% python3 -q
>>> import numpy as np
>>> from numpy import linalg as LA
>>> np.set_printoptions(precision=2, suppress=True, linewidth=120)
>>> def tidy(a):
...     return np.round(a, 2) + 0
... 
>>> J = np.load("test15.npy")
>>> J
array([[ 0,  1,  1, -1, -4, -4],
       [ 0,  0,  2,  4, -2,  2],
       [ 0,  0,  0,  3,  1,  5],
       [ 0,  0,  0,  0,  0, -4],
       [ 0,  0,  0,  0,  0,  4],
       [ 0,  0,  0,  0,  0,  0]])
>>> # triangular: eigenvalues sit on the diagonal
>>> LA.lstsq(J[:-1].T, J[-1])[2]
np.int32(4)
>>> np.unique(J.round(6), axis=0).shape
(6, 6)
>>> r = LA.matrix_rank(J)
>>> r
np.int64(4)
>>> null = LA.svd(J)[2][r:].T
>>> np.allclose(J @ null, 0)
True
>>> [int(LA.matrix_rank(J[:, :j + 1])) for j in range(6)]
[0, 1, 2, 3, 3, 4]
>>> [int(LA.matrix_rank(J[:i])) for i in range(1, len(J) + 1)]
[1, 2, 3, 4, 4, 4]
>>> [int(LA.matrix_rank(LA.matrix_power(J, p))) for p in range(1, 7)]
[4, 3, 2, 1, 0, 0]
>>> np.prod(np.diag(J)), tidy(LA.det(J))
(np.int64(0), np.float64(0.0))
>>> m1 = np.loadtxt("sample1.csv", delimiter=",")
>>> m1
array([[ 1.3, -1.2,  1.2,  0.3],
       [ 2.4, -2.1, -2.7, -4.8],
       [-0.8, -0.3, -0.2,  0.2],
       [ 1.2, -1.2, -1.3, -0.6],
       [ 0.7,  0.7,  1.3, -1. ],
       [-1.3,  0.4, -0.1,  2.7],
       [-1.8, -0.2, -1.5, -0.2],
       [ 0.5,  0.1, -0.3, -0.3],
       [-1.5, -0.5,  0.6,  1.4],
       [ 1.8,  0.2,  0.1,  0.2]])
>>> z = m1[:, 1] > np.median(m1[:, 1])
>>> u = m1[z].mean(axis=0) - m1[~z].mean(axis=0)
>>> tidy(u)
array([-0.54,  1.3 ,  0.38,  0.98])
>>> ((m1 - m1.mean(axis=0)) @ u > 0).astype(int)
array([0, 0, 1, 0, 1, 1, 1, 1, 1, 1])
>>> P = m1 @ LA.solve(m1.T @ m1, m1.T)
>>> tidy(LA.eigvalsh(P))
array([0., 0., 0., 0., 0., 0., 1., 1., 1., 1.])
>>> np.allclose(P @ P, P)
True
>>> LA.matrix_rank(np.eye(10) - P)
np.int64(6)
>>> tidy(np.trace(P))
np.float64(4.0)
>>> E = np.load("mat.npy")
>>> E
array([[ 1,  0,  0,  0,  0,  0],
       [-4,  1,  0,  0,  0,  0],
       [ 3,  3,  1,  0,  0,  0],
       [-2, -1,  5,  1,  0,  0],
       [-4,  3,  5, -3,  1,  0],
       [ 3,  4,  3,  0, -4,  1]])
>>> M2 = E[0, 0] * E[1:] - np.outer(E[1:, 0], E[0])
>>> M2
array([[ 0,  1,  0,  0,  0,  0],
       [ 0,  3,  1,  0,  0,  0],
       [ 0, -1,  5,  1,  0,  0],
       [ 0,  3,  5, -3,  1,  0],
       [ 0,  4,  3,  0, -4,  1]])
>>> E[:, 0] / E[0, 0]
array([ 1., -4.,  3., -2., -4.,  3.])
>>> LA.matrix_rank(M2), LA.matrix_rank(E)
(np.int64(5), np.int64(6))
>>> np.flatnonzero(~M2.round(6).any(axis=1))
array([], dtype=int64)
>>> tidy(LA.norm(E, "nuc"))
np.float64(25.89)
>>> tidy(LA.norm(E, axis=1))
array([1.  , 4.12, 4.36, 5.57, 7.75, 7.14])
>>> LA.norm(E, axis=1).argmax()
np.int64(4)
>>> E[2] @ E[5]
np.int64(24)
>>> tidy(LA.norm(E, axis=0))
array([7.42, 6.  , 7.75, 3.16, 4.12, 1.  ])
>>> tidy(LA.norm(E[2] - E[5]))
np.float64(4.69)
>>> tidy(LA.norm(E[2], 1)), tidy(LA.norm(E[2], np.inf))
(np.float64(7.0), np.float64(3.0))
